$ ipython --no-banner

In [1]: import numpy as np

In [2]: import numpy.linalg as la

In [3]: np.set_printoptions(precision=2, suppress=True, linewidth=120, legacy="1.25")

In [4]: def rnd(a):
   ...:     return np.round(a, 2) + 0
   ...: 

In [5]: m1 = np.array([[-2, -2, -2, -2, -2, -2],
   ...:     [-2, -4, -4, -4, -4, -4],
   ...:     [-2, -4, -6, -6, -6, -6],
   ...:     [-2, -4, -6, -8, -8, -8],
   ...:     [-2, -4, -6, -8, -10, -10],
   ...:     [-2, -4, -6, -8, -10, -12]])

In [6]: ev, vecs = la.eigh(m1)

In [7]: vec = np.array([-1, 2, 3, 3, 1, 1])

In [8]: rnd(la.eigvalsh(m1[1:, 1:]))
Out[8]: array([-33.83,  -3.58,  -1.3 ,  -0.74,  -0.55])

In [9]: vec @ m1 @ vec
Out[9]: -550

In [10]: ev, vecs = la.eigh(m1)

In [11]: rnd(vecs.T @ m1 @ vecs)
Out[11]: 
array([[-34.41,   0.  ,   0.  ,   0.  ,   0.  ,   0.  ],
       [  0.  ,  -3.98,   0.  ,   0.  ,   0.  ,   0.  ],
       [  0.  ,   0.  ,  -1.55,   0.  ,   0.  ,   0.  ],
       [  0.  ,   0.  ,   0.  ,  -0.89,   0.  ,   0.  ],
       [  0.  ,   0.  ,   0.  ,   0.  ,  -0.64,   0.  ],
       [  0.  ,   0.  ,   0.  ,   0.  ,   0.  ,  -0.53]])

In [12]: np.unique(ev.round(6) + 0, return_counts=True)[1]
Out[12]: array([1, 1, 1, 1, 1, 1])

In [13]: rnd(la.eigvalsh(m1 + -3 * np.eye(6)))
Out[13]: array([-37.41,  -6.98,  -4.55,  -3.89,  -3.64,  -3.53])

In [14]: rnd(la.norm(m1, 1)), rnd(la.norm(m1, np.inf))
Out[14]: (42.0, 42.0)

In [15]: rnd(la.norm(m1) ** 2 / la.norm(m1, 2) ** 2)
Out[15]: 1.02

In [16]: la.norm(m1, axis=1).argmax()
Out[16]: 5

In [17]: rnd(la.norm(m1, axis=1))
Out[17]: array([ 4.9 ,  9.17, 12.81, 15.75, 17.89, 19.08])

In [18]: m1[1] @ m1[2]
Out[18]: 116

In [19]: np.count_nonzero(m1)
Out[19]: 36

In [20]: m1.shape
Out[20]: (6, 6)

In [21]: m1.sum(axis=1)
Out[21]: array([-12, -22, -30, -36, -40, -42])

In [22]: np.unravel_index(np.abs(m1).argmax(), m1.shape)
Out[22]: (5, 5)

In [23]: rng = np.random.default_rng(16900)

In [24]: labels = rng.permutation(6)

In [25]: labels
Out[25]: array([1, 2, 3, 0, 4, 5])

In [26]: B = m1[labels][:, labels]

In [27]: np.diag(B)
Out[27]: array([ -4,  -6,  -8,  -2, -10, -12])

In [28]: rnd(np.sort(np.abs(la.eigvals(B))))
Out[28]: array([ 0.53,  0.64,  0.89,  1.55,  3.98, 34.41])

In [29]: M = (rng.random((4, 4)) < 0.3) + np.eye(4)

In [30]: M /= M.sum(axis=1, keepdims=True)

In [31]: rnd(M)
Out[31]: 
array([[1.  , 0.  , 0.  , 0.  ],
       [0.  , 0.5 , 0.5 , 0.  ],
       [0.  , 0.33, 0.67, 0.  ],
       [0.5 , 0.  , 0.  , 0.5 ]])

In [32]: proj = np.triu(np.array([[3, 0, -3, 1], [0, -3, -1, -3], [-1, -2, 0, 3], [-2, -1, 0, 3]]), 1) + np.eye(4)

In [33]: B = proj @ M @ la.inv(proj)

In [34]: rnd(proj @ M - M @ proj)
Out[34]: 
array([[ 0.5 , -1.  ,  1.  , -0.5 ],
       [-1.5 , -0.33, -0.17, -1.5 ],
       [ 1.5 ,  0.  ,  0.33,  0.5 ],
       [ 0.  ,  0.  ,  1.5 , -0.5 ]])

In [35]: rnd(np.poly(B))
Out[35]: array([ 1.  , -2.67,  2.42, -0.83,  0.08])

In [36]: rnd(np.trace(B)), rnd(np.trace(M))
Out[36]: (2.67, 2.67)

In [37]: labels = rng.permutation(4)

In [38]: labels
Out[38]: array([3, 1, 2, 0])

In [39]: B = M[labels][:, labels]

In [40]: rnd(np.diag(B))
Out[40]: array([0.5 , 0.5 , 0.67, 1.  ])

In [41]: rnd(np.trace(B))
Out[41]: 2.67

In [42]: rnd(B)
Out[42]: 
array([[0.5 , 0.  , 0.  , 0.5 ],
       [0.  , 0.5 , 0.5 , 0.  ],
       [0.  , 0.33, 0.67, 0.  ],
       [0.  , 0.  , 0.  , 1.  ]])

In [43]: np.allclose(B, M)
Out[43]: False

In [44]: B @ np.ones(4)
Out[44]: array([1., 1., 1., 1.])

In [45]: rnd(np.sort(np.abs(la.eigvals(B)))[::-1])
Out[45]: array([1.  , 1.  , 0.5 , 0.17])

In [46]: rnd(la.matrix_power(B, 100))
Out[46]: 
array([[0. , 0. , 0. , 1. ],
       [0. , 0.4, 0.6, 0. ],
       [0. , 0.4, 0.6, 0. ],
       [0. , 0. , 0. , 1. ]])

In [47]: pr = np.eye(4)[3]

In [48]: for _ in range(3):
    ...:     pr = pr @ B
    ...:     print(pr.round(2))
    ...: 
[0. 0. 0. 1.]
[0. 0. 0. 1.]
[0. 0. 0. 1.]

In [49]: Q, R = la.qr(M)

In [50]: rnd(np.abs(np.diag(R)))
Out[50]: array([1.12, 0.6 , 0.28, 0.45])

In [51]: rnd(R)
Out[51]: 
array([[-1.12,  0.  ,  0.  , -0.22],
       [ 0.  , -0.6 , -0.79,  0.  ],
       [ 0.  ,  0.  ,  0.28,  0.  ],
       [ 0.  ,  0.  ,  0.  ,  0.45]])

In [52]: rnd(np.trace(Q @ Q.T))
Out[52]: 4.0

In [53]: rnd(abs(R[0, 0])), rnd(la.norm(M[:, 0]))
Out[53]: (1.12, 1.12)

In [54]: rnd(Q)
Out[54]: 
array([[-0.89,  0.  ,  0.  , -0.45],
       [ 0.  , -0.83, -0.55,  0.  ],
       [ 0.  , -0.55,  0.83,  0.  ],
       [-0.45,  0.  ,  0.  ,  0.89]])

In [55]: labels = rng.permutation(4)

In [56]: labels
Out[56]: array([2, 0, 1, 3])

In [57]: B = Q[labels][:, labels]

In [58]: rnd(np.diag(B))
Out[58]: array([ 0.83, -0.89, -0.83,  0.89])

In [59]: F = np.array([[1, 0, 0, 0, 0],
    ...:     [1, 1, 0, 0, 0],
    ...:     [3, -5, 1, 0, 0],
    ...:     [2, 0, -1, 1, 0],
    ...:     [0, 3, 1, 2, 1]])

In [60]: # triangular

In [61]: vec = np.array([-2, 2, -2, 1, -2])

In [62]: target = F @ vec

In [63]: target
Out[63]: array([ -2,   0, -18,  -1,   4])

In [64]: rnd(la.solve(F, F[:, 0]))
Out[64]: array([1., 0., 0., 0., 0.])

In [65]: rnd(la.solve(F.T, F[1]))
Out[65]: array([0., 1., 0., 0., 0.])

In [66]: r0 = np.array([2, 0, 5, 2, 0])

In [67]: B = F + np.outer(r0, np.eye(5)[0])

In [68]: la.matrix_rank(la.inv(B) - la.inv(F), tol=1e-8)
Out[68]: 1

In [69]: B
Out[69]: 
array([[ 3.,  0.,  0.,  0.,  0.],
       [ 1.,  1.,  0.,  0.,  0.],
       [ 8., -5.,  1.,  0.,  0.],
       [ 4.,  0., -1.,  1.,  0.],
       [ 0.,  3.,  1.,  2.,  1.]])

In [70]: r0 = np.array([-3, 1])

In [71]: np.polyval(r0, F[3])
Out[71]: array([-5,  1,  4, -2,  1])

In [72]: np.array([np.convolve(row, r0, "same") for row in F])
Out[72]: 
array([[-3,  1,  0,  0,  0],
       [-3, -2,  1,  0,  0],
       [-9, 18, -8,  1,  0],
       [-6,  2,  3, -4,  1],
       [ 0, -9,  0, -5, -1]])

In [73]: labels = rng.permutation(5)

In [74]: labels
Out[74]: array([4, 0, 1, 2, 3])

In [75]: B = F[labels][:, labels]

In [76]: rnd(la.det(B)), rnd(la.det(F[labels]))
Out[76]: (1.0, 1.0)

In [77]: np.diag(B)
Out[77]: array([1, 1, 1, 1, 1])

In [78]: np.trace(B)
Out[78]: 5

In [79]: A = np.loadtxt("case19.csv", delimiter=",")

In [80]: A
Out[80]: 
array([[0., 1., 1., 1., 1., 0., 0.],
       [1., 0., 1., 0., 1., 0., 0.],
       [1., 1., 0., 1., 1., 1., 0.],
       [1., 0., 1., 0., 1., 0., 0.],
       [1., 1., 1., 1., 0., 1., 0.],
       [0., 0., 1., 0., 1., 0., 0.],
       [0., 0., 0., 0., 0., 0., 0.]])

In [81]: # null space of dimension 2

In [82]: vec = np.array([3, 2, 0, 3, 1, 3, 2])

In [83]: h = np.maximum(A @ vec, 0)

In [84]: np.maximum(A @ (3 * vec), 0)
Out[84]: array([18., 12., 36., 12., 33.,  3.,  0.])

In [85]: h
Out[85]: array([ 6.,  4., 12.,  4., 11.,  1.,  0.])

In [86]: ev, vecs = la.eigh(A)

In [87]: vec = np.array([2, 1, 3, 2, 3, 3, 3])

In [88]: np.abs(A).sum(axis=1).max(), rnd(np.abs(ev).max())
Out[88]: (5.0, 3.9)

In [89]: rnd(vecs * np.maximum(ev, 0) @ vecs.T)
Out[89]: 
array([[0.82, 0.66, 0.81, 0.66, 0.81, 0.29, 0.  ],
       [0.66, 0.54, 0.68, 0.54, 0.68, 0.28, 0.  ],
       [0.81, 0.68, 0.94, 0.68, 0.94, 0.53, 0.  ],
       [0.66, 0.54, 0.68, 0.54, 0.68, 0.28, 0.  ],
       [0.81, 0.68, 0.94, 0.68, 0.94, 0.53, 0.  ],
       [0.29, 0.28, 0.53, 0.28, 0.53, 0.51, 0.  ],
       [0.  , 0.  , 0.  , 0.  , 0.  , 0.  , 0.  ]])

In [90]: (A != 0).astype(int)
Out[90]: 
array([[0, 1, 1, 1, 1, 0, 0],
       [1, 0, 1, 0, 1, 0, 0],
       [1, 1, 0, 1, 1, 1, 0],
       [1, 0, 1, 0, 1, 0, 0],
       [1, 1, 1, 1, 0, 1, 0],
       [0, 0, 1, 0, 1, 0, 0],
       [0, 0, 0, 0, 0, 0, 0]])

In [91]: rnd(la.det(A))
Out[91]: 0.0

In [92]: (la.matrix_power((A != 0) + (A.T != 0) + np.eye(7), 7) > 0).astype(int)
Out[92]: 
array([[1, 1, 1, 1, 1, 1, 0],
       [1, 1, 1, 1, 1, 1, 0],
       [1, 1, 1, 1, 1, 1, 0],
       [1, 1, 1, 1, 1, 1, 0],
       [1, 1, 1, 1, 1, 1, 0],
       [1, 1, 1, 1, 1, 1, 0],
       [0, 0, 0, 0, 0, 0, 1]])

In [93]: np.flatnonzero(la.matrix_power((A != 0) + (A.T != 0) + np.eye(7), 7)[1])
Out[93]: array([0, 1, 2, 3, 4, 5])

In [94]: U, sv, vt = la.svd(A)

In [95]: np.argmax(sv[:-1] / (sv[1:] + 1e-6)) + 1
Out[95]: 5

In [96]: rnd(sv)
Out[96]: array([3.9 , 2.  , 1.29, 1.  , 0.4 , 0.  , 0.  ])

In [97]: B = U[:, :5] @ np.diag(sv[:5]) @ vt[:5]

In [98]: rnd(np.abs(A - B).max())
Out[98]: 0.0

In [99]: la.matrix_rank(A, rtol=0.05)
Out[99]: 5

In [100]: rnd(la.norm(A - B, 2)), rnd(sv[5])
Out[100]: (0.0, 0.0)

In [101]: rnd(la.norm(A - B) / la.norm(A))
Out[101]: 0.0

In [102]: ev, vecs = la.eigh(A)

In [103]: rnd(vecs @ np.diag(ev) @ vecs.T)
Out[103]: 
array([[0., 1., 1., 1., 1., 0., 0.],
       [1., 0., 1., 0., 1., 0., 0.],
       [1., 1., 0., 1., 1., 1., 0.],
       [1., 0., 1., 0., 1., 0., 0.],
       [1., 1., 1., 1., 0., 1., 0.],
       [0., 0., 1., 0., 1., 0., 0.],
       [0., 0., 0., 0., 0., 0., 0.]])

In [104]: (ev > 1e-8).sum(), (ev < -1e-8).sum()
Out[104]: (2, 3)

In [105]: np.abs(vecs[:, -1]).round(6).argmax()
Out[105]: 2

In [106]: rnd(la.eigvalsh(A + -2 * np.eye(7)))
Out[106]: array([-4.  , -3.29, -3.  , -2.  , -2.  , -1.6 ,  1.9 ])

In [107]: rnd(ev.sum()), np.trace(A)
Out[107]: (0.0, 0.0)

In [108]: np.unique(ev.round(6) + 0, return_counts=True)[1]
Out[108]: array([1, 1, 1, 2, 1, 1])
